% python3 -q
>>> import numpy as np
>>> import numpy.linalg as la
>>> np.set_printoptions(precision=3, suppress=True, linewidth=160, legacy="1.25")
>>> def rnd(a):
...     return np.round(a, 3) + 0
... 
>>> rng = np.random.default_rng(22)
>>> t = np.sort(rng.uniform(-2, 2, 16))
>>> arr = np.c_[t, t ** 2, t ** 3] @ np.array([[1, 1, 1, 0], [0, 1, 1, 1], [1, 1, 0, 0]])
>>> rnd(arr)
array([[-7.626, -4.388,  1.439,  3.238],
       [-7.57 , -4.351,  1.425,  3.219],
       [-6.103, -3.395,  1.063,  2.709],
       [-2.943, -1.496,  0.244,  1.447],
       [-2.593, -1.306,  0.152,  1.286],
       [-0.999, -0.534, -0.217,  0.465],
       [-0.687, -0.402, -0.249,  0.286],
       [-0.167, -0.14 , -0.136,  0.026],
       [-0.091, -0.083, -0.082,  0.008],
       [ 0.232,  0.281,  0.27 ,  0.049],
       [ 0.509,  0.694,  0.615,  0.185],
       [ 0.843,  1.218,  0.988,  0.375],
       [ 2.865,  4.277,  2.6  ,  1.412],
       [ 3.796,  5.613,  3.165,  1.817],
       [ 4.187,  6.165,  3.384,  1.978],
       [ 9.374, 13.179,  5.756,  3.805]])
>>> rank = la.matrix_rank(arr)
>>> rank
3
>>> ns = la.svd(arr)[2][rank:].T
>>> rnd(ns[:, 0] / ns[np.abs(ns[:, 0]).round(6).argmax(), 0])
array([ 1., -1.,  0.,  1.])
>>> [int(la.matrix_rank(np.delete(arr, i, axis=0))) for i in range(16)]
[3, 3, 3, 3, 3, 3, 3, 3, 3, 3, 3, 3, 3, 3, 3, 3]
>>> np.allclose(arr @ ns, 0)
True
>>> rnd(ns @ ns.T)
array([[ 0.333, -0.333,  0.   ,  0.333],
       [-0.333,  0.333,  0.   , -0.333],
       [ 0.   ,  0.   ,  0.   ,  0.   ],
       [ 0.333, -0.333,  0.   ,  0.333]])
>>> la.matrix_rank(arr.T @ arr), la.matrix_rank(arr @ arr.T)
(3, 3)
>>> other = arr + rng.integers(-2, 3, (16, 3)) @ rng.integers(-2, 3, (3, 4))
>>> rnd(other)
array([[-9.626, -4.388,  1.439,  7.238],
       [-8.57 , -7.351, -1.575,  5.219],
       [-5.103, -0.395,  0.063,  2.709],
       [-1.943, -4.496, -2.756, -0.553],
       [-2.593, -7.306, -1.848, -0.714],
       [-1.999,  0.466,  0.783,  2.465],
       [-0.687,  3.598,  3.751,  0.286],
       [ 1.833, -0.14 ,  1.864, -4.974],
       [ 1.909,  1.917, -0.082, -2.992],
       [ 0.232,  4.281,  0.27 ,  2.049],
       [ 1.509,  3.694,  3.615, -1.815],
       [-2.157, -1.782, -0.012,  5.375],
       [ 0.865,  6.277,  0.6  ,  7.412],
       [ 4.796, 10.613,  4.165,  1.817],
       [ 5.187, -0.835,  0.384, -2.022],
       [ 7.374,  7.179,  3.756,  5.805]])
>>> np.abs(other - arr).sum(axis=1)
array([ 6.,  9.,  5.,  9., 10.,  5.,  8.,  9.,  7.,  6.,  9., 12., 12.,  7., 15., 12.])
>>> rnd(la.svd(other - arr, compute_uv=False))
array([16.61 , 13.757,  5.462,  0.   ])
>>> rnd(other - arr)
array([[-2.,  0.,  0.,  4.],
       [-1., -3., -3.,  2.],
       [ 1.,  3., -1.,  0.],
       [ 1., -3., -3., -2.],
       [ 0., -6., -2., -2.],
       [-1.,  1.,  1.,  2.],
       [ 0.,  4.,  4.,  0.],
       [ 2.,  0.,  2., -5.],
       [ 2.,  2.,  0., -3.],
       [ 0.,  4.,  0.,  2.],
       [ 1.,  3.,  3., -2.],
       [-3., -3., -1.,  5.],
       [-2.,  2., -2.,  6.],
       [ 1.,  5.,  1.,  0.],
       [ 1., -7., -3., -4.],
       [-2., -6., -2.,  2.]])
>>> la.matrix_rank(other - arr, tol=1e-8)
3
